$ python -q
>>> import numpy as np
>>> np.set_printoptions(suppress=True, linewidth=200)
>>> rng = np.random.default_rng(94)
>>> F = rng.normal(size=(26, 3)) + 10 * np.array([1, 1, 3])
>>> F.round(2)
array([[11.01, 10.51, 29.34],
       [10.18, 10.26, 29.87],
       [10.52,  9.83, 29.47],
       [ 8.88,  8.14, 30.37],
       [ 8.76,  9.76, 30.34],
       [ 9.5 ,  9.88, 29.71],
       [ 8.95,  9.17, 31.82],
       [10.12,  9.64, 30.07],
       [ 9.88,  8.32, 29.44],
       [10.25, 10.63, 29.42],
       [10.39, 11.15, 30.36],
       [11.22, 10.01, 29.53],
       [10.31, 10.21, 30.51],
       [10.38, 11.08, 29.87],
       [ 8.81, 10.45, 30.8 ],
       [10.35, 10.85, 29.24],
       [10.59, 11.11, 28.73],
       [ 8.87,  7.15, 29.6 ],
       [ 9.63,  9.71, 28.47],
       [10.2 ,  8.96, 30.81],
       [ 9.64, 11.5 , 30.18],
       [ 9.47, 11.33, 30.09],
       [ 9.97, 11.15, 30.84],
       [ 9.24, 11.61, 30.91],
       [11.85, 11.04, 30.41],
       [ 9.14, 10.24, 28.81]])
>>> Ac = F - F.mean(axis=0)
>>> Uu, sv, Vh = np.linalg.svd(Ac, full_matrices=False)
>>> print(np.round(sv ** 2 / (sv ** 2).sum(), 2))
[0.56 0.29 0.16]
>>> (np.sign(Uu[:, 0]) == np.sign(Uu[0, 0])).astype(int)
array([1, 1, 0, 0, 0, 0, 0, 0, 0, 1, 1, 1, 1, 1, 0, 1, 1, 0, 0, 0, 1, 1, 1, 1, 1, 0])
>>> np.round(np.abs(Vh[-1]), 2)
array([0.75, 0.3 , 0.59])
>>> np.round(Ac.mean(axis=0), 2) + 0
array([0., 0., 0.])
>>> sv.round(2)
array([5.84, 4.18, 3.08])
>>> x = np.array([3, 2, -2])
>>> y = F @ x
>>> np.round(np.linalg.lstsq(F, y)[0], 2)
array([ 3.,  2., -2.])
>>> np.round(np.linalg.pinv(F) @ F, 2) + 0
array([[1., 0., 0.],
       [0., 1., 0.],
       [0., 0., 1.]])
>>> y = y + 0.05 * rng.normal(size=26)
>>> y.round(2)
array([ -4.61,  -8.67,  -7.71, -17.81, -14.91, -11.17, -18.41, -10.58, -12.55,  -6.78,  -7.28,  -5.39,  -9.65,  -6.52, -14.27,  -5.69,  -3.51, -18.21,  -8.66, -13.13,  -8.44,  -9.07,  -9.56, -10.92,
        -3.17,  -9.72])
>>> c, *_ = np.linalg.lstsq(F, y)
>>> print(round(np.linalg.norm(y - F @ c), 2))
0.2
>>> A2 = F / np.linalg.norm(F, axis=1, keepdims=True)
>>> cov = A2 @ A2.T
>>> cov[22].round(2)
array([1.  , 1.  , 1.  , 1.  , 1.  , 1.  , 1.  , 1.  , 1.  , 1.  , 1.  , 1.  , 1.  , 1.  , 1.  , 1.  , 1.  , 0.99, 1.  , 1.  , 1.  , 1.  , 1.  , 1.  , 1.  , 1.  ])
>>> np.round(np.linalg.norm(A2, axis=1), 2)
array([1., 1., 1., 1., 1., 1., 1., 1., 1., 1., 1., 1., 1., 1., 1., 1., 1., 1., 1., 1., 1., 1., 1., 1., 1., 1.])
>>> Uu, sv, Vh = np.linalg.svd(F)
>>> np.argmax(sv[:-1] / (sv[1:] + 1e-6)) + 1
np.int64(1)
>>> sv.round(2)
array([169.1 ,   5.63,   3.65])
>>> A2 = Uu[:, :1] @ np.diag(sv[:1]) @ Vh[:1]
>>> np.linalg.matrix_rank(A2)
np.int64(1)
>>> np.round(np.linalg.norm(F - A2, 2), 2), np.round(sv[1], 2)
(np.float64(5.63), np.float64(5.63))
>>> print(np.round(np.linalg.norm(F - A2) / np.linalg.norm(F), 2))
0.04
>>> print(round(float(np.abs(F - A2).max()), 2))
2.53
>>> W0 = np.load("sample6.npy")
>>> W0
array([[ 0.81,  0.07,  0.6 ],
       [-1.03,  0.1 , -0.65],
       [ 0.37,  0.01,  0.27],
       [ 0.07, -0.02,  0.1 ],
       [ 0.19,  0.07,  0.07],
       [-1.1 ,  0.01, -0.76],
       [ 3.85, -0.02,  2.52],
       [ 2.13, -0.03,  1.42],
       [ 2.46, -0.01,  1.69],
       [-3.91,  0.06, -2.68],
       [ 0.43,  0.05,  0.29],
       [ 1.61,  0.01,  1.08],
       [ 0.3 ,  0.04,  0.35],
       [ 2.03,  0.05,  1.31],
       [-7.3 ,  0.05, -4.95],
       [ 0.8 , -0.11,  0.6 ],
       [-1.55, -0.11, -1.  ],
       [ 2.49, -0.02,  1.67],
       [ 0.68, -0.07,  0.58],
       [-3.26, -0.03, -2.19],
       [-3.53, -0.06, -2.29],
       [ 5.38,  0.  ,  3.65],
       [ 3.2 ,  0.02,  2.18],
       [-1.08,  0.03, -0.69],
       [-1.95,  0.02, -1.31],
       [-3.05,  0.06, -1.95],
       [-2.22, -0.08, -1.44]])
>>> basis = W0[[18, 23]].astype(float)
>>> for _ in range(3):
...     z = np.linalg.norm(W0[:, None] - basis, axis=-1).argmin(axis=1)
...     basis = np.array([W0[z == j].mean(axis=0) for j in range(2)])
... 
>>> z
array([0, 1, 0, 0, 0, 1, 0, 0, 0, 1, 0, 0, 0, 0, 1, 0, 1, 0, 0, 1, 1, 0, 0, 1, 1, 1, 1])
>>> np.round(basis[1] - basis[0], 2) + 0
array([-4.4 ,  0.  , -2.96])
>>> np.abs(basis[1] - basis[0]).argmax()
np.int64(0)
>>> print(np.bincount(z))
[16 11]
>>> cov = W0.T @ W0
>>> round(float(np.trace(cov)), 2), round(float((W0 ** 2).sum()), 2)
(283.45, 283.45)
>>> np.round(np.linalg.eigvalsh(cov)[::-1], 2)
array([283.31,   0.09,   0.05])
>>> np.round(np.diag(cov), 2)
array([195.26,   0.08,  88.11])
>>> z = W0[:, 0] > np.median(W0[:, 0])
>>> f = W0[z].mean(axis=0) - W0[~z].mean(axis=0)
>>> print(round((((W0 - W0.mean(axis=0)) @ f > 0) == z).mean(), 2))
0.89
>>> Uu, sv, Vh = np.linalg.svd(W0)
>>> np.argmax(sv[:-1] / (sv[1:] + 1e-6)) + 1
np.int64(1)
>>> A2 = Uu[:, :1] @ np.diag(sv[:1]) @ Vh[:1]
>>> round(np.abs(W0 - A2).max(), 2)
np.float64(0.11)
>>> np.linalg.matrix_rank(W0, rtol=0.05)
np.int64(1)
>>> round(float(np.linalg.norm(W0 - A2, 2)), 2), round(sv[1], 2)
(0.3, np.float64(0.3))
>>> A2 = W0 / np.sqrt((W0 ** 2).mean(axis=1, keepdims=True))
>>> np.linalg.matrix_rank(W0 - W0.mean(axis=1, keepdims=True))
np.int64(2)
>>> np.round(np.linalg.norm(A2, axis=1), 2)
array([1.73, 1.73, 1.73, 1.73, 1.73, 1.73, 1.73, 1.73, 1.73, 1.73, 1.73, 1.73, 1.73, 1.73, 1.73, 1.73, 1.73, 1.73, 1.73, 1.73, 1.73, 1.73, 1.73, 1.73, 1.73, 1.73, 1.73])
>>> K = np.eye(3, dtype=int)[rng.permutation(3)] * np.array([-2, -1, -3])
>>> K
array([[ 0,  0, -3],
       [-2,  0,  0],
       [ 0, -1,  0]])
>>> round(np.linalg.det(K), 2)
np.float64(-6.0)
>>> K @ K
array([[0, 3, 0],
       [0, 0, 6],
       [2, 0, 0]])
>>> round(float(np.abs(np.linalg.eigvals(K)).max()), 2)
1.82
>>> (K + K.T) / 2
array([[ 0. , -1. , -1.5],
       [-1. ,  0. , -0.5],
       [-1.5, -0.5,  0. ]])
>>> X = np.array([[0, -5, 8, -4], [0, 0, 5, 1], [0, 0, 0, -2], [0, 0, 0, 0]])
>>> z = rng.permutation(4)
>>> print(z)
[1 2 0 3]
>>> A2 = X[z][:, z]
>>> print(round(np.linalg.det(A2), 2), np.round(np.linalg.det(X[z]), 2))
0.0 0.0
>>> np.round(np.sort(np.abs(np.linalg.eigvals(A2))), 2)
array([0., 0., 0., 0.])
>>> np.allclose(A2, X)
False
>>> A2
array([[ 0,  5,  0,  1],
       [ 0,  0,  0, -2],
       [-5,  8,  0, -4],
       [ 0,  0,  0,  0]])
>>> A2 = X + rng.integers(-2, 3, (4, 3)) @ rng.integers(-2, 3, (3, 4))
>>> A2
array([[ 3, -7,  5, -4],
       [ 1,  4,  2,  0],
       [-3, -4, -3,  1],
       [ 2,  8,  4, -4]])
>>> np.linalg.matrix_rank(A2 - X, tol=1e-8)
np.int64(3)
>>> np.round(np.linalg.svd(A2 - X, compute_uv=False), 2) + 0
array([12.26,  5.33,  3.64,  0.  ])
>>> np.abs(A2 - X).sum(axis=1)
array([ 8,  9, 13, 18])
>>> hat = np.triu(np.array([[-6, 2, 3, -2], [-4, 2, 2, 8], [-5, -6, 1, 8], [7, 8, 7, 0]]), 1) + np.eye(4)
>>> A2 = hat @ X @ np.linalg.inv(hat)
>>> A2
array([[   0.,   -5.,   28., -192.],
       [   0.,    0.,    5.,  -43.],
       [   0.,    0.,    0.,   -2.],
       [   0.,    0.,    0.,    0.]])
>>> print(hat @ X - X @ hat)
[[  0.   0.  20. -28.]
 [  0.   0.   0. -44.]
 [  0.   0.   0.   0.]
 [  0.   0.   0.   0.]]
>>> np.poly(A2)
array([1., 0., 0., 0., 0.])
>>> np.trace(A2), np.trace(X)
(np.float64(0.0), np.int64(0))
>>> X @ X
array([[  0,   0, -25, -21],
       [  0,   0,   0, -10],
       [  0,   0,   0,   0],
       [  0,   0,   0,   0]])
>>> (X + X.T) / 2
array([[ 0. , -2.5,  4. , -2. ],
       [-2.5,  0. ,  2.5,  0.5],
       [ 4. ,  2.5,  0. , -1. ],
       [-2. ,  0.5, -1. ,  0. ]])
>>> np.round(np.sort(np.abs(np.linalg.eigvals(X))), 2)
array([0., 0., 0., 0.])
>>> print(np.allclose(X, X.T))
False
>>> np.linalg.matrix_power(X, 3)
array([[ 0,  0,  0, 50],
       [ 0,  0,  0,  0],
       [ 0,  0,  0,  0],
       [ 0,  0,  0,  0]])
>>> round(np.abs(np.linalg.eigvals(X)).max(), 2)
np.float64(0.0)
>>> np.trace(X)
np.int64(0)
>>> np.round(np.linalg.eigvals(X), 2)
array([0., 0., 0., 0.])
>>> round(float(np.linalg.det(2 * X)), 2), round(float(np.linalg.det(X)), 2)
(0.0, 0.0)
>>> np.poly(X)
array([1., 0., 0., 0., 0.])
>>> print(np.round(np.linalg.det(X.T), 2))
0.0
>>> E = np.array([[-29.03, 66.6, 3.13],
...     [-28.23, 65.37, 3.05],
...     [0.69, 10.84, -1.41],
...     [1.61, 6.42, -1.64],
...     [-0.4, 1.78, 10.42],
...     [4.74, 1.88, 18.0],
...     [6.45, 1.66, 19.89],
...     [9.93, 1.02, 23.34],
...     [11.74, 0.62, 24.99],
...     [12.91, 0.34, 26.01],
...     [28.31, -4.4, 37.67]])
>>> print(E.shape)
(11, 3)
>>> np.round(np.linalg.svd(E, compute_uv=False), 2)
array([104.04,  70.63,  10.65])
>>> E.sum(axis=0)
array([ 18.72, 152.13, 163.45])
>>> np.count_nonzero(E)
np.int64(33)
>>> np.abs(E).max()
np.float64(66.6)
>>> J = np.array([[27, -9], [-12, 4]])
>>> J
array([[ 27,  -9],
       [-12,   4]])
>>> round(np.linalg.norm(J, 2) / np.linalg.norm(J), 2)
np.float64(1.0)
>>> np.linalg.cond(J) > 100
np.True_
>>> print(np.einsum("ij,ji->", J, J))
961
>>> np.round(np.linalg.eigvals(J), 2) + 0
array([31.,  0.])
>>> print(np.kron(np.eye(2, dtype=int), J))
[[ 27  -9   0   0]
 [-12   4   0   0]
 [  0   0  27  -9]
 [  0   0 -12   4]]
>>> np.round(np.poly(J), 2) + 0
array([  1., -31.,   0.])
>>> data = np.load("arr.npy")
>>> data
array([[-0.33,  0.2 ,  0.56],
       [ 0.24,  0.05,  0.91],
       [ 0.74, -0.46, -0.85],
       [-0.55,  0.29,  0.48],
       [ 0.87, -0.46,  0.35],
       [ 0.96, -0.74, -0.95],
       [ 0.52, -0.24, -0.22],
       [ 0.26, -0.05,  0.52],
       [-0.55,  0.46,  0.99],
       [ 0.77, -0.5 , -0.88],
       [-0.57,  0.24, -0.1 ],
       [-0.98,  0.78,  0.93],
       [-0.82,  0.54,  0.88],
       [-0.91,  0.66,  0.96],
       [ 0.9 , -0.57, -0.55],
       [ 0.04, -0.1 , -0.69],
       [-0.3 ,  0.15,  0.25],
       [ 0.  , -0.1 , -0.76],
       [-0.87,  0.57,  0.8 ],
       [-0.53,  0.15, -0.7 ],
       [ 0.8 , -0.46, -0.54],
       [-0.52,  0.34,  0.84],
       [ 0.52, -0.34, -0.84],
       [ 0.04, -0.1 , -0.69],
       [ 0.04, -0.1 , -0.69]])
>>> D = np.linalg.norm(data[:, None] - data[None], axis=-1)
>>> D[:5, :5].round(2)
array([[0.  , 0.69, 1.89, 0.25, 1.39],
       [0.69, 0.  , 1.9 , 0.93, 0.99],
       [1.89, 1.9 , 0.  , 2.  , 1.21],
       [0.25, 0.93, 2.  , 0.  , 1.61],
       [1.39, 0.99, 1.21, 1.61, 0.  ]])
>>> np.flatnonzero(D[8] < D.mean() / 2)
array([ 0,  3,  8, 11, 12, 13, 18, 21])
>>> print(D.shape)
(25, 25)
>>> D.mean(axis=1).argmax()
np.int64(5)
>>> np.linalg.matrix_rank(D ** 2)
np.int64(5)
>>> D[8].round(6).argsort(kind="stable")[:4]
array([ 8, 21, 12, 18])
>>> (D + 1e9 * np.eye(25)).round(6).argmin(axis=1)
array([ 3,  7,  9,  0,  6,  9, 20,  1, 21,  2, 16, 13, 18, 11, 20, 23,  0, 15, 12, 17, 14,  8,  2, 15, 15])
